In [1]: import numpy as np

In [2]: np.set_printoptions(precision=2, suppress=True, linewidth=100)

In [3]: J = np.loadtxt("x.csv", delimiter=",")

In [4]: print(J)
[[ 10.   -0.7  -1.6   0.8]
 [  2.    1.1   1.9  -0.8]
 [ 18.    1.4  -0.3   0.3]
 [ 32.   -1.9  -0.5   1. ]
 [ -4.    2.2   0.3   0.2]
 [-12.   -0.9   1.3  -0.1]]

In [5]: # column 0 dominates

In [6]: def softmax(z):
   ...:     e = np.exp(z - z.max(axis=-1, keepdims=True))
   ...:     return e / e.sum(axis=-1, keepdims=True)
   ...: 

In [7]: print(np.round(softmax(J[4]), 2) + 0)
[0.   0.78 0.12 0.11]

In [8]: print(softmax(J).sum(axis=1))
[1. 1. 1. 1. 1. 1.]

In [9]: print(np.round(softmax(J[4] + 3), 2) + 0)
[0.   0.78 0.12 0.11]

In [10]: print(np.round(softmax(10 * J[4]), 2) + 0)
[0. 1. 0. 0.]

In [11]: S = J @ J.T / np.sqrt(4)

In [12]: print(softmax(S).round(6).argmax(axis=1))
[3 3 3 3 5 5]

In [13]: print(softmax(S)[4] @ J)
[-12.   -0.9   1.3  -0.1]

In [14]: print(np.round(softmax(S), 2) + 0)
[[0. 0. 0. 1. 0. 0.]
 [0. 0. 0. 1. 0. 0.]
 [0. 0. 0. 1. 0. 0.]
 [0. 0. 0. 1. 0. 0.]
 [0. 0. 0. 0. 0. 1.]
 [0. 0. 0. 0. 0. 1.]]

In [15]: U, sig, Vt = np.linalg.svd(J)

In [16]: print(sig)
[40.2   3.61  2.54  0.69]

In [17]: other = U[:, :1] @ np.diag(sig[:1]) @ Vt[:1]

In [18]: print(np.linalg.matrix_rank(J, rtol=0.05))
3

In [19]: print(np.round(np.linalg.norm(J - other) / np.linalg.norm(J), 2))
0.11

In [20]: print(np.linalg.matrix_rank(J, rtol=0.1))
1

In [21]: print([round(float(x), 2) for x in np.linalg.svd(J, compute_uv=False)[:3]])
[40.2, 3.61, 2.54]

In [22]: print(np.abs(np.linalg.svd(J)[2][-1]))
[0.02 0.06 0.3  0.95]

In [23]: print(J.reshape(2, -1))
[[ 10.   -0.7  -1.6   0.8   2.    1.1   1.9  -0.8  18.    1.4  -0.3   0.3]
 [ 32.   -1.9  -0.5   1.   -4.    2.2   0.3   0.2 -12.   -0.9   1.3  -0.1]]

In [24]: print(J.reshape(-1, 2))
[[ 10.   -0.7]
 [ -1.6   0.8]
 [  2.    1.1]
 [  1.9  -0.8]
 [ 18.    1.4]
 [ -0.3   0.3]
 [ 32.   -1.9]
 [ -0.5   1. ]
 [ -4.    2.2]
 [  0.3   0.2]
 [-12.   -0.9]
 [  1.3  -0.1]]

In [25]: t3 = J.reshape(6, 2, -1)

In [26]: print(np.einsum("ihd,ihd->ih", t3, t3))
[[ 100.49    3.2 ]
 [   5.21    4.25]
 [ 325.96    0.18]
 [1027.61    1.25]
 [  20.84    0.13]
 [ 144.81    1.7 ]]

In [27]: print(t3.transpose(1, 0, 2))
[[[ 10.   -0.7]
  [  2.    1.1]
  [ 18.    1.4]
  [ 32.   -1.9]
  [ -4.    2.2]
  [-12.   -0.9]]

 [[ -1.6   0.8]
  [  1.9  -0.8]
  [ -0.3   0.3]
  [ -0.5   1. ]
  [  0.3   0.2]
  [  1.3  -0.1]]]

In [28]: print(np.swapaxes(t3, 1, 2)[5])
[[-12.    1.3]
 [ -0.9  -0.1]]

In [29]: print(np.einsum("ihd,jhd->hij", t3, t3).shape)
(2, 6, 6)

In [30]: E = np.load("a.npy")

In [31]: print(E)
[[-5.73  1.76 -3.91  2.56 -0.24  2.68]
 [ 1.76 -6.   -1.7   0.41 -0.77 -1.36]
 [-3.91 -1.7   1.82  3.07 -1.49 -1.56]
 [ 2.56  0.41  3.07  3.62  1.97  1.78]
 [-0.24 -0.77 -1.49  1.97 -4.05 -2.47]
 [ 2.68 -1.36 -1.56  1.78 -2.47  4.32]]

In [32]: print((E + E.T) / 2)
[[-5.73  1.76 -3.91  2.56 -0.24  2.68]
 [ 1.76 -6.   -1.7   0.41 -0.77 -1.36]
 [-3.91 -1.7   1.82  3.07 -1.49 -1.56]
 [ 2.56  0.41  3.07  3.62  1.97  1.78]
 [-0.24 -0.77 -1.49  1.97 -4.05 -2.47]
 [ 2.68 -1.36 -1.56  1.78 -2.47  4.32]]

In [33]: print(np.trace(E))
-6.02

In [34]: print(np.allclose(E @ E.T, E.T @ E))
True

In [35]: print(np.allclose(E, E.T))
True

In [36]: E.inv()
AttributeError: 'numpy.ndarray' object has no attribute 'inv'


In [37]: feats = np.array([[0, -3, 0, -3, 0, -3],
    ...:     [2, 2, 2, 2, 2, 2],
    ...:     [0, -1, 0, -1, 0, -1],
    ...:     [0, -3, 0, -3, 0, -3],
    ...:     [2, 2, 2, 2, 2, 2],
    ...:     [0, -1, 0, -1, 0, -1]])

In [38]: r = np.linalg.matrix_rank(feats)

In [39]: print(r)
2

In [40]: N = np.linalg.svd(feats)[2][r:].T

In [41]: print([int(np.linalg.matrix_rank(np.delete(feats, i, axis=0))) for i in range(6)])
[2, 2, 2, 2, 2, 2]

In [42]: print(np.allclose(feats @ N, 0))
True

In [43]: G = feats.T @ feats

In [44]: print(np.round(np.linalg.svd(feats, compute_uv=False) ** 2, 2) + 0)
[92.42 15.58  0.    0.    0.    0.  ]

In [45]: print(np.trace(G), (feats ** 2).sum())
108 108

In [46]: print(np.round(np.linalg.eigvalsh(G)[::-1], 2) + 0)
[92.42 15.58  0.    0.    0.    0.  ]

In [47]: print(np.diag(G))
[ 8 28  8 28  8 28]

In [48]: U, sig, Vt = np.linalg.svd(feats)

In [49]: print(np.argmax(sig[:-1] / (sig[1:] + 1e-6)) + 1)
2

In [50]: other = U[:, :2] @ np.diag(sig[:2]) @ Vt[:2]

In [51]: print(round(float(np.abs(feats - other).max()), 2))
0.0

In [52]: print(np.linalg.matrix_rank(other))
2

In [53]: M = np.loadtxt("sample13.csv", delimiter=",")

In [54]: print(M)
[[ 4.  0.  1. -3. -1.]
 [ 0. -3.  5. -5.  4.]
 [ 0. -3.  5. -5.  4.]
 [-2.  1. -2.  3. -4.]
 [-2. -4. -4. -1. -3.]]

In [55]: U, sig, Vt = np.linalg.svd(M)

In [56]: V = Vt[:(sig > 1e-8).sum()]

In [57]: rng = np.random.default_rng(429793)

In [58]: x = M[4] + -3 * M[2] + rng.integers(2) * np.eye(5)[2]

In [59]: print(x)
[ -2.   5. -19.  14. -15.]

In [60]: print(np.allclose(V.T @ V @ x, x))
True

In [61]: print(V.T @ V)
[[ 0.84  0.24 -0.11 -0.25  0.01]
 [ 0.24  0.62  0.17  0.38 -0.01]
 [-0.11  0.17  0.93 -0.17  0.01]
 [-0.25  0.38 -0.17  0.61  0.01]
 [ 0.01 -0.01  0.01  0.01  1.  ]]

In [62]: print(np.linalg.matrix_rank(np.vstack([M, x])))
4

In [63]: other = M[0, 0] * M[1:] - np.outer(M[1:, 0], M[0])

In [64]: print(other)
[[  0. -12.  20. -20.  16.]
 [  0. -12.  20. -20.  16.]
 [  0.   4.  -6.   6. -18.]
 [  0. -16. -14. -10. -14.]]

In [65]: print(np.linalg.matrix_rank(other), np.linalg.matrix_rank(M))
3 4

In [66]: K = np.load("run10.npy")

In [67]: print(K)
[[ 16  10   8  -4  -7  -2]
 [ 10  20 -10  -5  -5 -15]
 [  8 -10  44  -6  -7  20]
 [ -4  -5  -6  27  19  -8]
 [ -7  -5  -7  19  30 -12]
 [ -2 -15  20  -8 -12  25]]

In [68]: # equal to its transpose

In [69]: other = np.array([[2, 3], [0, -3], [2, 3], [0, 2], [0, 0], [-1, 0]])

In [70]: print(np.einsum("ik,kj->ji", K, other))
[[ 50  15  84 -12 -16  11]
 [ 34 -70 174  39  11  83]]

In [71]: print(np.einsum("ij,ij->i", K, K))
[ 489  875 2585 1231 1528 1462]

In [72]: print(np.einsum("ik,kj->ij", K, other))
[[ 50  34]
 [ 15 -70]
 [ 84 174]
 [-12  39]
 [-16  11]
 [ 11  83]]

In [73]: print(other.T @ K.T)
[[ 50  15  84 -12 -16  11]
 [ 34 -70 174  39  11  83]]

In [74]: print(np.einsum("ij->j", K))
[21 -5 49 23 18  8]

In [75]: print(np.linalg.matrix_rank(np.vstack([K, other.T])))
6

In [76]: other = np.linalg.inv(K)

In [77]: print(other.round(2) + 0)
[[ 0.17 -0.14 -0.05 -0.03  0.   -0.04]
 [-0.14  0.36  0.01  0.06  0.1   0.26]
 [-0.05  0.01  0.05  0.01 -0.02 -0.04]
 [-0.03  0.06  0.01  0.08 -0.03  0.04]
 [ 0.    0.1  -0.02 -0.03  0.11  0.12]
 [-0.04  0.26 -0.04  0.04  0.12  0.3 ]]

In [78]: print(round(float(np.linalg.det(K) * np.linalg.det(other)), 2))
1.0

In [79]: print(np.round(K @ other, 2) + 0)
[[1. 0. 0. 0. 0. 0.]
 [0. 1. 0. 0. 0. 0.]
 [0. 0. 1. 0. 0. 0.]
 [0. 0. 0. 1. 0. 0.]
 [0. 0. 0. 0. 1. 0.]
 [0. 0. 0. 0. 0. 1.]]

In [80]: low = np.linalg.cholesky(K)

In [81]: print(K / np.sqrt(np.outer(np.diag(K), np.diag(K))))
[[ 1.    0.56  0.3  -0.19 -0.32 -0.1 ]
 [ 0.56  1.   -0.34 -0.22 -0.2  -0.67]
 [ 0.3  -0.34  1.   -0.17 -0.19  0.6 ]
 [-0.19 -0.22 -0.17  1.    0.67 -0.31]
 [-0.32 -0.2  -0.19  0.67  1.   -0.44]
 [-0.1  -0.67  0.6  -0.31 -0.44  1.  ]]

In [82]: print(low @ low.T)
[[ 16.  10.   8.  -4.  -7.  -2.]
 [ 10.  20. -10.  -5.  -5. -15.]
 [  8. -10.  44.  -6.  -7.  20.]
 [ -4.  -5.  -6.  27.  19.  -8.]
 [ -7.  -5.  -7.  19.  30. -12.]
 [ -2. -15.  20.  -8. -12.  25.]]

In [83]: print(np.diag(low) ** 2)
[16.   13.75 23.64 23.63 15.41  3.35]

In [84]: print(np.unravel_index(np.abs(K).argmax(), K.shape))
(np.int64(2), np.int64(2))

In [85]: print(K.shape)
(6, 6)

In [86]: print(np.abs(K).max())
44

In [87]: np.zeros(6, 6)
TypeError: Cannot interpret '6' as a data type


In [88]: print(np.diff(K, axis=0))
[[ -6  10 -18  -1   2 -13]
 [ -2 -30  54  -1  -2  35]
 [-12   5 -50  33  26 -28]
 [ -3   0  -1  -8  11  -4]
 [  5 -10  27 -27 -42  37]]

In [89]: np.linalg.rank(K)
AttributeError: module 'numpy.linalg' has no attribute 'rank'


In [90]: X = np.loadtxt("layer9.csv", delimiter=",")

In [91]: print(X)
[[-0.9  0.   0.   2. ]
 [ 2.   1.1 -2.   0. ]
 [-3.  -1.   3.1  2. ]
 [-1.   0.   0.   2.1]]

In [92]: x = np.array([2, 2, 2, 2])

In [93]: y = X @ x

In [94]: print(y)
[2.2 2.2 2.2 2.2]

In [95]: print(np.linalg.solve(X, y + X[:, 2]))
[2. 2. 3. 2.]

In [96]: print(np.kron(np.eye(2, dtype=int), X))
[[-0.9  0.   0.   2.  -0.   0.   0.   0. ]
 [ 2.   1.1 -2.   0.   0.   0.  -0.   0. ]
 [-3.  -1.   3.1  2.  -0.  -0.   0.   0. ]
 [-1.   0.   0.   2.1 -0.   0.   0.   0. ]
 [-0.   0.   0.   0.  -0.9  0.   0.   2. ]
 [ 0.   0.  -0.   0.   2.   1.1 -2.   0. ]
 [-0.  -0.   0.   0.  -3.  -1.   3.1  2. ]
 [-0.   0.   0.   0.  -1.   0.   0.   2.1]]

In [97]: print(np.round(np.linalg.det(X.T), 2))
0.16

In [98]: print(round(float(np.linalg.det(2 * X)), 2), np.round(np.linalg.det(X), 2))
2.48 0.16

In [99]: print(np.linalg.eigvals(X))
[3.83 1.1  0.1  0.37]

In [100]: print(round(float(np.linalg.eigvals(X).sum().real), 2))
5.4

In [101]: print(np.einsum("ij,ji->", X, X))
16.04

In [102]: P = np.triu(np.array([[1, 2, -1, 1], [-3, -1, 0, -1], [3, 1, 3, -2], [0, -3, -1, -1]]), 1) + np.eye(4)

In [103]: other = P @ X @ np.linalg.inv(P)

In [104]: print(np.round(np.linalg.det(other), 2))
0.16

In [105]: print(np.poly(other))
[ 1.   -5.4   6.56 -2.15  0.16]

In [106]: other = X / np.sqrt((X ** 2).mean(axis=1, keepdims=True))

In [107]: print(other[1])
[ 1.32  0.72 -1.32  0.  ]

In [108]: x = np.array([7, 1, -4, -2])

In [109]: h1 = np.maximum(X @ x, 0)

In [110]: print(np.maximum(X @ x, 0) - np.maximum(-X @ x, 0))
[-10.3  23.1 -38.4 -11.2]

In [111]: mat = np.loadtxt("data.csv", delimiter=",")

In [112]: print(mat)
[[ -0.15   0.06  -0.34   0.2   -0.16   0.02]
 [  0.87  -0.47   2.13  -1.28   0.9    0.  ]
 [  2.98  -1.53   7.53  -4.48   3.01  -0.01]
 [ -0.1    0.02  -0.21   0.13  -0.1    0.01]
 [  0.24  -0.1    0.56  -0.31   0.23   0.  ]
 [  1.62  -0.82   4.01  -2.38   1.62   0.02]
 [ -1.61   0.77  -3.98   2.36  -1.6    0.02]
 [ -0.24   0.14  -0.68   0.38  -0.26   0.01]
 [ -3.34   1.68  -8.35   5.    -3.34   0.  ]
 [ -3.     1.5   -7.48   4.48  -3.01   0.  ]
 [ -0.88   0.44  -2.12   1.29  -0.85   0.  ]
 [ -0.15   0.07  -0.31   0.21  -0.15   0.  ]
 [  0.95  -0.48   2.39  -1.4    0.92   0.  ]
 [ -2.59   1.32  -6.59   3.94  -2.6   -0.01]
 [  5.37  -2.69  13.4   -8.05   5.34   0.01]
 [ -2.09   1.03  -5.26   3.13  -2.13   0.  ]
 [  1.97  -1.01   4.84  -2.94   1.95  -0.01]
 [ -6.64   3.3  -16.59   9.94  -6.61   0.01]
 [  0.86  -0.41   2.17  -1.29   0.89   0.  ]
 [ -3.09   1.54  -7.63   4.56  -3.09   0.  ]
 [  3.57  -1.77   8.97  -5.37   3.57  -0.02]
 [ -1.83   0.95  -4.63   2.8   -1.85   0.05]
 [ -0.51   0.22  -1.24   0.74  -0.5    0.02]
 [ -0.44   0.21  -1.05   0.62  -0.42  -0.01]
 [ -2.39   1.25  -6.01   3.65  -2.41   0.  ]]

In [113]: U, sig, Vt = np.linalg.svd(mat, full_matrices=False)

In [114]: print(U.shape, sig.shape, Vt.shape)
(25, 6) (6,) (6, 6)

In [115]: print(np.round(U.T @ mat @ Vt.T, 2) + 0)
[[41.11  0.    0.    0.    0.    0.  ]
 [ 0.    0.12  0.    0.    0.    0.  ]
 [ 0.    0.    0.12  0.    0.    0.  ]
 [ 0.    0.    0.    0.08  0.    0.  ]
 [ 0.    0.    0.    0.    0.08  0.  ]
 [ 0.    0.    0.    0.    0.    0.05]]

In [116]: print(np.round(U.T @ U, 2) + 0)
[[1. 0. 0. 0. 0. 0.]
 [0. 1. 0. 0. 0. 0.]
 [0. 0. 1. 0. 0. 0.]
 [0. 0. 0. 1. 0. 0.]
 [0. 0. 0. 0. 1. 0.]
 [0. 0. 0. 0. 0. 1.]]

In [117]: print(np.allclose(U * sig @ Vt, mat))
True

In [118]: D = np.linalg.norm(mat[:, None] - mat[None], axis=-1)

In [119]: print(D[7].round(6).argsort(kind="stable")[:4])
[ 7  0 11 23]

In [120]: print(np.unravel_index(D.round(6).argmax(), D.shape))
(np.int64(14), np.int64(17))

In [121]: other = np.c_[mat[:, :5] @ np.array([[4, 3, 1, -5, 3],
     ...:     [1, 4, 2, -5, -1],
     ...:     [-5, 4, 5, 3, 5],
     ...:     [-5, 3, 5, -3, -5],
     ...:     [-1, 1, 4, -2, 0]]), np.array([0, 0, 5, 1, 5, 0, 3, 5, 1, 5, 2, 0, 3, 3, 5, 1, 5, 0, 3, 3, 1, 3, 2, 3, 1])]

In [122]: print(other)
[[   0.32   -1.13   -1.37   -0.85   -3.21    0.  ]
 [  -2.14    6.31    7.78    6.43   20.13    0.  ]
 [  -7.87   22.51   27.21   22.76   70.52    5.  ]
 [   0.12   -0.77   -0.86   -0.42   -2.02    1.  ]
 [  -0.62    1.86    2.21    1.45    5.17    5.  ]
 [  -4.11   12.1    14.61   11.93   37.63    0.  ]
 [   4.03  -12.19  -14.57  -11.62  -37.3     3.  ]
 [   0.94   -2.     -2.5    -2.16   -6.16    5.  ]
 [   8.41  -25.04  -30.09  -25.07  -78.45    1.  ]
 [   7.51  -22.49  -27.04  -22.36  -70.3     5.  ]
 [   1.92   -6.34   -7.55   -6.33  -20.13    2.  ]
 [   0.12   -0.93   -1.11   -0.86   -3.12    0.  ]
 [  -2.55    7.21    8.62    7.18   22.28    3.  ]
 [   6.81  -19.63  -23.6   -20.04  -61.74    3.  ]
 [ -13.3    40.14   48.1    40.27  126.05    5.  ]
 [   5.45  -15.93  -19.2   -15.61  -49.25    1.  ]
 [  -4.58   14.36   17.25   14.64   45.82    5.  ]
 [  16.6   -49.87  -59.73  -49.67 -155.87    0.  ]
 [  -2.26    6.64    8.      6.35   20.29    3.  ]
 [   7.62  -23.04  -27.72  -22.64  -71.76    3.  ]
 [  -9.06   26.97   32.31   26.88   84.18    1.  ]
 [   4.63  -13.66  -16.48  -14.19  -43.59    3.  ]
 [   1.18   -3.89   -4.57   -3.49  -11.65    2.  ]
 [   1.02   -3.24   -3.85   -3.02   -9.88    3.  ]
 [   5.9   -17.67  -21.33  -18.46  -56.72    1.  ]]

In [123]: print(np.linalg.matrix_rank(other))
6

In [124]: print(np.linalg.matrix_rank(np.c_[mat, other]))
7

In [125]: print(np.round(np.linalg.norm(other - mat @ np.linalg.lstsq(mat, other)[0], axis=0), 2) + 0)
[ 0.    0.    0.    0.    0.   14.52]

In [126]: G = np.cov(mat, rowvar=False)

In [127]: print(round(float(np.corrcoef(mat[:, 1], mat[:, 5])[0, 1]), 2))
0.19

In [128]: print(np.argsort(-mat.std(axis=0).round(6), kind="stable"))
[2 3 0 4 1 5]

In [129]: print(np.round(np.linalg.eigvalsh(G)[::-1], 2) + 0)
[68.39  0.    0.    0.    0.    0.  ]

In [130]: print(np.argwhere(np.triu(np.abs(np.corrcoef(mat.T)) > 0.8, 1)))
[[0 1]
 [0 2]
 [0 3]
 [0 4]
 [1 2]
 [1 3]
 [1 4]
 [2 3]
 [2 4]
 [3 4]]
